$ ipython --no-banner

In [1]: import numpy as np

In [2]: from numpy import linalg as LA

In [3]: np.set_printoptions(suppress=True, linewidth=100)

In [4]: A = np.loadtxt("m.csv", delimiter=",")

In [5]: A
Out[5]: 
array([[ 1.1,  0.1,  0.2,  1.5,  0.1,  0.6,  0.6, -0.1,  0.1, -0.5, -0.7, -0.6,  1.7,  0.9,  1.4],
       [-0.7, -0.5, -0.1, -6. ,  0.5,  1.4,  1.6, -1.7, -0.1, -0.7,  0.2,  0.2,  0.6, -0.7, -0.9],
       [-0.7,  1.5,  0.7, -1. ,  0.5, -0.1,  0.2, -1.6,  1.1, -0.6, -0.2,  0.2, -1.6, -1.2,  1.8],
       [ 0.9,  0.4, -0.6,  8. ,  0.6,  1. , -0.5, -2.4, -0.8, -1.1,  1.2,  0.1,  0.8,  0.2, -0.7],
       [-0.7, -0.8, -0.3, -3.5, -0.7,  0.5, -0.3,  2.7, -1.1, -0.4,  2.3, -1.7, -1.1, -0.3, -0.3],
       [ 0.3,  1.1, -1.8, -6. ,  0.2, -0.4,  1.2, -1. ,  1.2, -0.5,  1. ,  1.6, -0.7, -1.6, -0.8],
       [-2.2, -1.4, -0.7, -2.5,  0. , -0.1,  1.3, -0.6, -1.5,  0.3, -0.7, -1.1,  0.1,  0. , -0.5]])

In [6]: T = np.stack([A, 5 * A, A[::-1]])

In [7]: T.shape
Out[7]: (3, 7, 15)

In [8]: np.round(LA.norm(T, axis=(1, 2)), 2)
Out[8]: array([15.98, 79.9 , 15.98])

In [9]: np.round(A.sum(axis=0), 2) + 0
Out[9]: array([-2. ,  0.4, -2.6, -9.5,  1.2,  2.9,  4.1, -4.7, -1.1, -3.5,  3.1, -1.3, -0.2, -2.7,  0. ])

In [10]: K = np.load("layer4.npy")

In [11]: K
Out[11]: 
array([[-1,  0,  2,  1,  1, -1,  2],
       [ 2,  2,  1, -3,  3, -1, -1],
       [-3, -3, -2,  0,  3,  1,  3],
       [-3,  2,  0, -1, -2, -2, -3],
       [ 1, -1,  0, -3,  2,  2,  0],
       [-2, -1, -1,  2,  3,  1, -2],
       [ 2,  0,  0,  2,  1,  3, -1],
       [ 0,  2,  2, -3,  2, -2,  0],
       [-2, -1, -1, -3, -3,  3,  0],
       [ 0, -2,  2,  2,  2, -1,  1],
       [ 1,  1,  3,  2,  3,  1,  2]])

In [12]: np.round(LA.norm(K) ** 2 / LA.norm(K, 2) ** 2, 2)
Out[12]: np.float64(3.28)

In [13]: M2 = np.c_[K[:, :6] @ np.array([[2, 2, -2, 3, 2, 1],
    ...:     [-3, 1, 3, 2, 1, -3],
    ...:     [3, -3, -3, 3, -1, -3],
    ...:     [3, 2, 0, 2, 3, 0],
    ...:     [-1, -1, 1, 3, 3, 1],
    ...:     [0, 1, 0, 3, -3, 3]]), np.array([2, -3, -1, -3, -1, 0, -2, 1, -3, -3, 2])]

In [14]: M2
Out[14]: 
array([[  6,  -8,  -3,   5,   5,  -9,   2],
       [-11,  -7,   2,  13,   8,  -7,  -3],
       [ -6,  -5,   6,  -9,  -1,  18,  -1],
       [-13,  -6,  10, -19,  -7, -17,  -3],
       [ -6,  -5,  -3,   7,  -8,  12,  -1],
       [ -1,   0,   7,   5,   8,  10,   0],
       [  9,  10,  -3,  22,   4,  12,  -2],
       [-11, -14,   2,   4,   3, -16,   1],
       [-10,  -2,   1, -17, -31,  10,  -3],
       [ 16,  -7, -10,   9,  11,  -1,  -3],
       [ 11,  -4,  -5,  30,  12,  -5,   2]])

In [15]: np.round(LA.norm(M2 - K @ LA.lstsq(K, M2)[0], axis=0), 2) + 0
Out[15]: array([0.  , 0.  , 0.  , 0.  , 0.  , 0.  , 5.05])

In [16]: LA.matrix_rank(M2)
Out[16]: np.int64(7)

In [17]: np.round(LA.lstsq(K, M2[:, 0])[0], 2) + 0
Out[17]: array([ 2., -3.,  3.,  3., -1.,  0.,  0.])

In [18]: LA.matrix_rank(np.c_[K, M2])
Out[18]: np.int64(8)

In [19]: O, r_ = LA.qr(K)

In [20]: np.round(abs(r_[0, 0]), 2), round(LA.norm(K[:, 0]), 2)
Out[20]: (np.float64(6.08), np.float64(6.08))

In [21]: np.round(O @ r_, 2) + 0
Out[21]: 
array([[-1.,  0.,  2.,  1.,  1., -1.,  2.],
       [ 2.,  2.,  1., -3.,  3., -1., -1.],
       [-3., -3., -2.,  0.,  3.,  1.,  3.],
       [-3.,  2.,  0., -1., -2., -2., -3.],
       [ 1., -1.,  0., -3.,  2.,  2.,  0.],
       [-2., -1., -1.,  2.,  3.,  1., -2.],
       [ 2.,  0.,  0.,  2.,  1.,  3., -1.],
       [ 0.,  2.,  2., -3.,  2., -2.,  0.],
       [-2., -1., -1., -3., -3.,  3.,  0.],
       [ 0., -2.,  2.,  2.,  2., -1.,  1.],
       [ 1.,  1.,  3.,  2.,  3.,  1.,  2.]])

In [22]: O.shape, r_.shape
Out[22]: ((11, 7), (7, 7))

In [23]: proj = K @ LA.solve(K.T @ K, K.T)

In [24]: np.round(np.diag(proj), 2)
Out[24]: array([0.33, 0.53, 0.85, 0.68, 0.53, 0.74, 0.51, 0.44, 0.81, 0.85, 0.73])

In [25]: np.round(LA.eigvalsh(proj), 2) + 0
Out[25]: array([0., 0., 0., 0., 1., 1., 1., 1., 1., 1., 1.])

In [26]: E = np.maximum(np.array([[3, 1, -3],
    ...:     [2, 0, 3],
    ...:     [0, 2, 0],
    ...:     [2, -2, -2],
    ...:     [-2, -2, 0],
    ...:     [3, 1, 3],
    ...:     [-2, -2, 1],
    ...:     [-2, 0, -1],
    ...:     [-1, -2, 3],
    ...:     [3, -1, 0],
    ...:     [-1, -1, -1],
    ...:     [-2, -1, 0]]) @ np.array([[-1, -5, -4, 2], [5, -3, -1, 4], [3, 2, -3, 1]]) + np.array([-3, 2, 3, 0]), 0)

In [27]: E
Out[27]: 
array([[ 0,  0,  0,  7],
       [ 4,  0,  0,  7],
       [ 7,  0,  1,  8],
       [ 0,  0,  3,  0],
       [ 0, 18, 13,  0],
       [ 8,  0,  0, 13],
       [ 0, 20, 10,  0],
       [ 0, 10, 14,  0],
       [ 0, 19,  0,  0],
       [ 0,  0,  0,  2],
       [ 0,  8, 11,  0],
       [ 0, 15, 12,  0]])

In [28]: O, vecs = LA.qr(E[:, :3])[0], LA.qr(E[:, 3:])[0]

In [29]: s = LA.svd(O.T @ vecs, compute_uv=False)

In [30]: (s > 0.9).sum()
Out[30]: np.int64(1)

In [31]: round(LA.norm(O @ O.T - vecs @ vecs.T, 2), 2)
Out[31]: np.float64(1.0)

In [32]: s.round(2)
Out[32]: array([0.9])

In [33]: M2 = np.c_[E[:, :3] @ np.array([[3, -2, 3], [-3, 0, 3], [3, -3, -1]]), np.array([0, -2, 0, 0, -2, -2, 1, 1, 0, -1, -1, 0])]

In [34]: M2
Out[34]: 
array([[  0,   0,   0,   0],
       [ 12,  -8,  12,  -2],
       [ 24, -17,  20,   0],
       [  9,  -9,  -3,   0],
       [-15, -39,  41,  -2],
       [ 24, -16,  24,  -2],
       [-30, -30,  50,   1],
       [ 12, -42,  16,   1],
       [-57,   0,  57,   0],
       [  0,   0,   0,  -1],
       [  9, -33,  13,  -1],
       [ -9, -36,  33,   0]])

In [35]: LA.matrix_rank(np.c_[E, M2])
Out[35]: np.int64(5)

In [36]: np.round(LA.norm(M2 - E @ LA.lstsq(E, M2)[0], axis=0), 2) + 0
Out[36]: array([0.  , 0.  , 0.  , 3.25])

In [37]: np.round(LA.lstsq(E, M2[:, 0])[0], 2) + 0
Out[37]: array([ 3., -3.,  3.,  0.])

In [38]: O, vecs = LA.qr(M2[:, :3])[0], LA.qr(M2[:, 3:])[0]

In [39]: s = LA.svd(O.T @ vecs, compute_uv=False)

In [40]: s.round(2)
Out[40]: array([0.54])

In [41]: cen = (E - E.mean(axis=0)) / E.std(axis=0)

In [42]: np.round(cen.std(axis=0), 2)
Out[42]: array([1., 1., 1., 1.])

In [43]: b = LA.lstsq(np.delete(cen, 2, axis=1), cen[:, 2])[0]

In [44]: np.abs(b).argmax()
Out[44]: np.int64(2)

In [45]: X = np.load("data.npy")

In [46]: X
Out[46]: 
array([[  3.89,  -4.16,  -1.  ,   8.97,   7.71,   3.62,   8.32,   7.1 ,  -9.08,   1.84,  -2.87],
       [ -4.29,  -0.45,  -9.02,   0.75,   0.41,  11.5 ,   6.43,  -0.64,  -8.91,  -6.05,  -3.07],
       [ -6.41, -11.9 ,   3.39,  -2.39,  -0.67,  10.14,   0.69,   3.86,  -0.47,   0.08,  -9.01],
       [ -0.35,  -3.93,  -9.08,   2.48,  -4.16,  -9.44, -10.75,  -1.99,   2.99,   0.44,  -7.78],
       [  3.71,  -2.43,   5.73,   5.75, -11.3 ,   0.22,   5.12,   6.77,   2.02, -10.5 ,   0.6 ],
       [  4.01, -11.94,   6.6 ,   7.5 ,  -0.82,  -1.85,   3.06,   1.96,  -7.1 ,  -6.87,  -5.17],
       [  8.08,  -2.44,  -1.54,  -1.8 ,  -2.99,  -8.87,  -0.37,  -7.23,  -9.9 ,   5.  ,  -7.74],
       [ -0.56, -12.64,  -3.37,   4.06,  -8.13,  -3.61,  -5.27,  -4.84,   1.98,   2.05,  -8.58],
       [ -5.71,  -7.56,   4.64,  -4.37,   1.82,   9.62,   1.37,  -1.91,   6.23,   2.61,  11.07],
       [ -6.39,  -0.03,  -2.64,   6.14,  -0.53,   3.15,  -6.25,  13.81,  -5.52,   6.64,   0.01]])

In [47]: M2 = np.array([[5, -5, -2],
    ...:     [-5, -3, -4],
    ...:     [0, -4, -1],
    ...:     [-3, 1, -4],
    ...:     [1, -4, -4],
    ...:     [-4, -2, -1],
    ...:     [-1, 4, -3],
    ...:     [-5, -5, 0],
    ...:     [1, -1, 4],
    ...:     [5, 0, 3],
    ...:     [1, -4, -2]])

In [48]: np.round(np.einsum("ij,ij->i", X, X), 2)
Out[48]: array([400.15, 400.12, 399.95, 399.77, 400.04, 400.09, 399.8 , 399.99, 399.94, 400.04])

In [49]: np.vstack([X, M2.T]).shape
Out[49]: (13, 11)
